% python3 -q
>>> import numpy as np
>>> import numpy.linalg as la
>>> np.set_printoptions(precision=2, suppress=True, linewidth=120, legacy="1.25")
>>> rnd = lambda a: np.round(a, 2) + 0
>>> J = np.tanh(np.array([[-0.1],
...     [-0.2],
...     [0.4],
...     [0.0],
...     [-0.3],
...     [2.3],
...     [0.4],
...     [-0.3],
...     [0.9],
...     [-1.6],
...     [0.7],
...     [0.8],
...     [-1.3],
...     [-0.7],
...     [0.0],
...     [0.5],
...     [-0.2],
...     [-0.7],
...     [0.4],
...     [-0.4]]) @ np.array([[-1.9, -0.7, 0.5]]))
>>> rnd(J)
array([[ 0.19,  0.07, -0.05],
       [ 0.36,  0.14, -0.1 ],
       [-0.64, -0.27,  0.2 ],
       [ 0.  ,  0.  ,  0.  ],
       [ 0.52,  0.21, -0.15],
       [-1.  , -0.92,  0.82],
       [-0.64, -0.27,  0.2 ],
       [ 0.52,  0.21, -0.15],
       [-0.94, -0.56,  0.42],
       [ 1.  ,  0.81, -0.66],
       [-0.87, -0.45,  0.34],
       [-0.91, -0.51,  0.38],
       [ 0.99,  0.72, -0.57],
       [ 0.87,  0.45, -0.34],
       [ 0.  ,  0.  ,  0.  ],
       [-0.74, -0.34,  0.24],
       [ 0.36,  0.14, -0.1 ],
       [ 0.87,  0.45, -0.34],
       [-0.64, -0.27,  0.2 ],
       [ 0.64,  0.27, -0.2 ]])
>>> # row 6 repeats row 2
>>> ang = np.radians(120)
>>> Rm = np.eye(3)
>>> Rm[1, 1] = Rm[2, 2] = np.cos(ang)
>>> Rm[1, 2], Rm[2, 1] = -np.sin(ang), np.sin(ang)
>>> rnd(Rm)
array([[ 1.  ,  0.  ,  0.  ],
       [ 0.  , -0.5 , -0.87],
       [ 0.  ,  0.87, -0.5 ]])
>>> M2 = J @ Rm.T
>>> np.allclose(J @ J.T, M2 @ M2.T)
True
>>> np.allclose(la.norm(J, axis=1), la.norm(M2, axis=1))
True
>>> rnd(la.svd(J, compute_uv=False)), rnd(la.svd(M2, compute_uv=False))
(array([3.97, 0.59, 0.03]), array([3.97, 0.59, 0.03]))
>>> rnd(np.abs(M2 - J).max(axis=0))
array([0.  , 0.68, 2.03])
>>> M = np.load("w.npy")
>>> M
array([[14.96, -9.99],
       [ 6.02, -4.04],
       [ 6.05, -4.06]])
>>> rnd(M.sum(axis=1))
array([4.97, 1.98, 1.99])
>>> M[:, 2]
Traceback (most recent call last):
  File "<python-input-20>", line 1, in <module>
    M[:, 2]
    ~^^^^^^
IndexError: index 2 is out of bounds for axis 1 with size 2
>>> rnd(la.svd(M, compute_uv=False))
array([20.72,  0.02])
>>> la.matrix_rank(M)
2
>>> np.unravel_index(np.abs(M).argmax(), M.shape)
(0, 0)
>>> M.shape
(3, 2)
>>> M.mean(axis=0)
array([ 9.01, -6.03])
